% ipython --no-banner

In [1]: import numpy as np

In [2]: np.set_printoptions(suppress=True, linewidth=140)

In [3]: A = -3 * np.eye(3) + np.eye(3, k=1)

In [4]: A
Out[4]: 
array([[-3.,  1.,  0.],
       [ 0., -3.,  1.],
       [ 0.,  0., -3.]])

In [5]: rng = np.random.default_rng(16)

In [6]: out = A + rng.integers(-2, 3, (3, 2)) @ rng.integers(-2, 3, (2, 3))

In [7]: out
Out[7]: 
array([[-3.,  1.,  0.],
       [ 0., -5., -3.],
       [-2., -1., -1.]])

In [8]: np.linalg.matrix_rank(out - A, tol=1e-8)
Out[8]: np.int64(2)

In [9]: np.abs(out - A).sum(axis=1)
Out[9]: array([0., 6., 5.])

In [10]: W0 = np.array([[1.0, 0.2, 0.0, 0.0],
    ...:     [0.2, 1.0, 0.2, 0.0],
    ...:     [0.0, 0.2, 1.0, 0.2],
    ...:     [0.0, 0.0, 0.2, 1.0]])

In [11]: W0
Out[11]: 
array([[1. , 0.2, 0. , 0. ],
       [0.2, 1. , 0.2, 0. ],
       [0. , 0.2, 1. , 0.2],
       [0. , 0. , 0.2, 1. ]])

In [12]: vals, vecs = np.linalg.eigvalsh(W0)
---------------------------------------------------------------------------
ValueError                                Traceback (most recent call last)
Cell In[12], line 1
----> 1 vals, vecs = np.linalg.eigvalsh(W0)

ValueError: too many values to unpack (expected 2)

In [13]: vals, vecs = np.linalg.eigh(W0)

In [14]: np.abs(vecs[:, -1]).round(6).argmax()
Out[14]: np.int64(1)

In [15]: vals.sum(), np.trace(W0)
Out[15]: (np.float64(4.0), np.float64(4.0))

In [16]: vals.round(1)
Out[16]: array([0.7, 0.9, 1.1, 1.3])

In [17]: np.round(np.linalg.eigvalsh(W0 + -3 * np.eye(4)), 1)
Out[17]: array([-2.3, -2.1, -1.9, -1.7])

In [18]: np.round(np.abs(vecs[:, -1]), 1)
Out[18]: array([0.4, 0.6, 0.6, 0.4])

In [19]: np.round(vecs @ np.diag(vals) @ vecs.T, 1) + 0
Out[19]: 
array([[1. , 0.2, 0. , 0. ],
       [0.2, 1. , 0.2, 0. ],
       [0. , 0.2, 1. , 0.2],
       [0. , 0. , 0.2, 1. ]])

In [20]: np.unique(vals.round(6) + 0, return_counts=True)[1]
Out[20]: array([1, 1, 1, 1])

In [21]: E = np.load("block19.npy")

In [22]: E
Out[22]: 
array([[ 0, -2, -2, -1],
       [ 2,  0, -1, -1],
       [ 2,  1,  0, -1],
       [ 1,  1,  1,  0]])

In [23]: lab = rng.permutation(4)

In [24]: lab
Out[24]: array([3, 1, 0, 2])

In [25]: out = E[lab][:, lab]

In [26]: np.round(np.sort(np.abs(np.linalg.eigvals(out))), 1)
Out[26]: array([0.3, 0.3, 3.5, 3.5])

In [27]: out
Out[27]: 
array([[ 0,  1,  1,  1],
       [-1,  0,  2, -1],
       [-1, -2,  0, -2],
       [-1,  1,  2,  0]])

In [28]: round(np.linalg.det(out), 1), np.round(np.linalg.det(E[lab]), 1)
Out[28]: (np.float64(1.0), np.float64(1.0))

In [29]: np.allclose(out, E)
Out[29]: False
